In [1]: import numpy as np

In [2]: from numpy import linalg as LA

In [3]: np.set_printoptions(precision=1, suppress=True, linewidth=200)

In [4]: J = np.load("mat.npy")

In [5]: J
Out[5]: 
array([[ -5,  -2, -10,  -4],
       [ -3,  -5,  -6, -10],
       [-10,  -4,   5,   2],
       [ -6, -10,   3,   5]])

In [6]: ev, evecs = LA.eig(J)

In [7]: print(np.sort(LA.eigvals(J.T)))
[-16.7  -5.7   5.7  16.7]

In [8]: np.sort(LA.eigvals(LA.inv(J)))
Out[8]: array([-0.2, -0.1,  0.1,  0.2])

In [9]: x0 = np.array([-1, -4, 0, -2])

In [10]: y = J @ x0

In [11]: y
Out[11]: array([21, 43, 22, 36])

In [12]: LA.solve(J, y)
Out[12]: array([-1., -4., -0., -2.])

In [13]: hat = np.triu(np.array([[5, 2, 7, 5], [9, 1, 7, 8], [9, 5, 6, 0], [9, 2, 4, 7]]), 1) + np.eye(4)

In [14]: other = hat @ J @ LA.inv(hat)

In [15]: np.trace(other), np.trace(J)
Out[15]: (np.float64(0.0), np.int64(0))

In [16]: mat = np.array([[-1.9, 1.1, -0.4, -0.8, 0.1],
    ...:     [-0.9, -0.4, -1.1, -1.1, -1.5],
    ...:     [-0.1, -1.3, 0.9, 2.0, 1.1],
    ...:     [0.6, -1.9, 0.4, -0.6, -0.5],
    ...:     [-0.3, -1.5, -0.2, 0.3, 0.0],
    ...:     [-0.6, -0.3, 0.5, 0.9, -1.3],
    ...:     [-0.1, -0.5, 1.3, -0.3, 1.1],
    ...:     [0.1, 1.3, 1.7, 0.5, -0.9],
    ...:     [-0.6, -0.7, 0.6, 0.2, -0.4],
    ...:     [-0.3, -0.4, 0.1, 1.0, -1.1],
    ...:     [-0.4, 1.4, -1.1, 1.5, 0.3]])

In [17]: mat[4] *= 3

In [18]: print(mat)
[[-1.9  1.1 -0.4 -0.8  0.1]
 [-0.9 -0.4 -1.1 -1.1 -1.5]
 [-0.1 -1.3  0.9  2.   1.1]
 [ 0.6 -1.9  0.4 -0.6 -0.5]
 [-0.9 -4.5 -0.6  0.9  0. ]
 [-0.6 -0.3  0.5  0.9 -1.3]
 [-0.1 -0.5  1.3 -0.3  1.1]
 [ 0.1  1.3  1.7  0.5 -0.9]
 [-0.6 -0.7  0.6  0.2 -0.4]
 [-0.3 -0.4  0.1  1.  -1.1]
 [-0.4  1.4 -1.1  1.5  0.3]]

In [19]: cen = (mat - mat.mean(axis=0)) / mat.std(axis=0)

In [20]: np.argwhere(np.abs(cen) > 2)
Out[20]: 
array([[0, 0],
       [4, 1]])

In [21]: cen.std(axis=0)
Out[21]: array([1., 1., 1., 1., 1.])

In [22]: c = LA.lstsq(np.delete(cen, 1, axis=1), cen[:, 1])[0]

In [23]: round(float(1 - np.var(cen[:, 1] - np.delete(cen, 1, axis=1) @ c)), 1)
Out[23]: 0.1

In [24]: print(c.round(1) + 0)
[-0.2  0.3  0.  -0.1]

In [25]: C = mat[[7, 0]].astype(float)

In [26]: for _ in range(5):
    ...:     lab = LA.norm(mat[:, None] - C, axis=-1).argmin(axis=1)
    ...:     C = np.array([mat[lab == j].mean(axis=0) for j in range(2)])
    ...: 

In [27]: lab
Out[27]: array([1, 1, 0, 0, 1, 0, 0, 0, 0, 0, 1])

In [28]: C
Out[28]: 
array([[-0.1, -0.5,  0.8,  0.5, -0.3],
       [-1. , -0.6, -0.8,  0.1, -0.3]])

In [29]: np.abs(C[1] - C[0]).argmax()
Out[29]: np.int64(2)

In [30]: m1 = np.loadtxt("sample10.csv", delimiter=",")

In [31]: m1.round(1) + 0
Out[31]: 
array([[ 0. ,  0.5, -0.8,  0.1],
       [ 0.5,  0.7,  0.5,  0. ],
       [-0.8,  0.5,  0.3,  0.1],
       [ 0.1,  0. ,  0.1,  1. ]])

In [32]: # keeps lengths

In [33]: try:
    ...:     LA.cholesky(m1)
    ...: except LA.LinAlgError as e:
    ...:     print(repr(e))
    ...: 
LinAlgError('Matrix is not positive definite')

In [34]: [round(float(LA.det(m1[:i, :i])), 2) + 0 for i in range(1, 5)]
Out[34]: [0.01, -0.28, -0.99, -1.0]

In [35]: np.all(LA.eigvalsh(m1) > 0)
Out[35]: np.False_
